$ python -q
>>> import numpy as np
>>> np.set_printoptions(suppress=True, linewidth=140)
>>> rnd = lambda a: np.round(a, 3) + 0
>>> J = np.load("sample8.npy")
>>> print(rnd(J))
[[-2.005  1.116 -0.153  1.302  1.184 -0.781]
 [-2.005 -0.212  0.786 -1.232 -1.669  0.106]
 [-0.317 -1.908 -0.738  1.831 -1.101 -0.385]
 [ 0.528 -0.04   0.213 -0.62  -0.253 -2.868]
 [ 0.422  1.9   -1.415  0.438 -1.738  0.005]
 [-0.633 -0.677 -2.402 -1.362  0.717 -0.055]]
>>> print(rnd(np.linalg.svd(J, compute_uv=False)))
[3. 3. 3. 3. 3. 3.]
>>> arr = np.load("run15.npy")
>>> print(arr)
[[ 1.  4. -2.]
 [ 4.  1. -2.]
 [-2. -2. -2.]]
>>> # symmetric, so the eigenvalues are real
>>> proj = np.triu(np.array([[3, 2, 1], [5, 0, -5], [-4, 5, 0]]), 1) + np.eye(3)
>>> A2 = proj @ arr @ np.linalg.inv(proj)
>>> print(np.trace(A2), np.trace(arr))
0.0 0.0
>>> print(rnd(np.poly(A2)))
[  1.   0. -27. -54.]
>>> q, R = np.linalg.qr(J)
>>> print(np.allclose(R.T @ R, J.T @ J))
True
>>> print(rnd(q.T @ q))
[[1. 0. 0. 0. 0. 0.]
 [0. 1. 0. 0. 0. 0.]
 [0. 0. 1. 0. 0. 0.]
 [0. 0. 0. 1. 0. 0.]
 [0. 0. 0. 0. 1. 0.]
 [0. 0. 0. 0. 0. 1.]]
>>> print(q.shape, R.shape)
(6, 6) (6, 6)
>>> print(rnd(q @ R))
[[-2.005  1.116 -0.153  1.302  1.184 -0.781]
 [-2.005 -0.212  0.786 -1.232 -1.669  0.106]
 [-0.317 -1.908 -0.738  1.831 -1.101 -0.385]
 [ 0.528 -0.04   0.213 -0.62  -0.253 -2.868]
 [ 0.422  1.9   -1.415  0.438 -1.738  0.005]
 [-0.633 -0.677 -2.402 -1.362  0.717 -0.055]]
>>> print(rnd(np.abs(np.diag(R))))
[3. 3. 3. 3. 3. 3.]
>>> vals, evecs = np.linalg.eigh(arr)
>>> print(rnd(evecs @ np.diag(vals) @ evecs.T))
[[ 1.  4. -2.]
 [ 4.  1. -2.]
 [-2. -2. -2.]]
>>> print((vals > 1e-8).sum(), (vals < -1e-8).sum())
1 2
>>> print(rnd(np.linalg.eigvalsh(arr @ arr)))
[ 9.  9. 36.]
>>> print(rnd(evecs.T @ arr @ evecs))
[[-3.  0.  0.]
 [ 0. -3.  0.]
 [ 0.  0.  6.]]
>>> print(np.abs(evecs[:, -1]).round(6).argmax())
0
>>> print(vals)
[-3. -3.  6.]
>>> vals, evecs = np.linalg.eig(arr)
>>> print(rnd(np.sort(np.linalg.eigvals(arr.T))))
[-3. -3.  6.]
>>> print(rnd(arr @ evecs[:, 0] - vals[0] * evecs[:, 0]))
[0. 0. 0.]
>>> print(rnd(vals))
[-3.  6. -3.]
>>> print(rnd(np.prod(vals)))
54.0
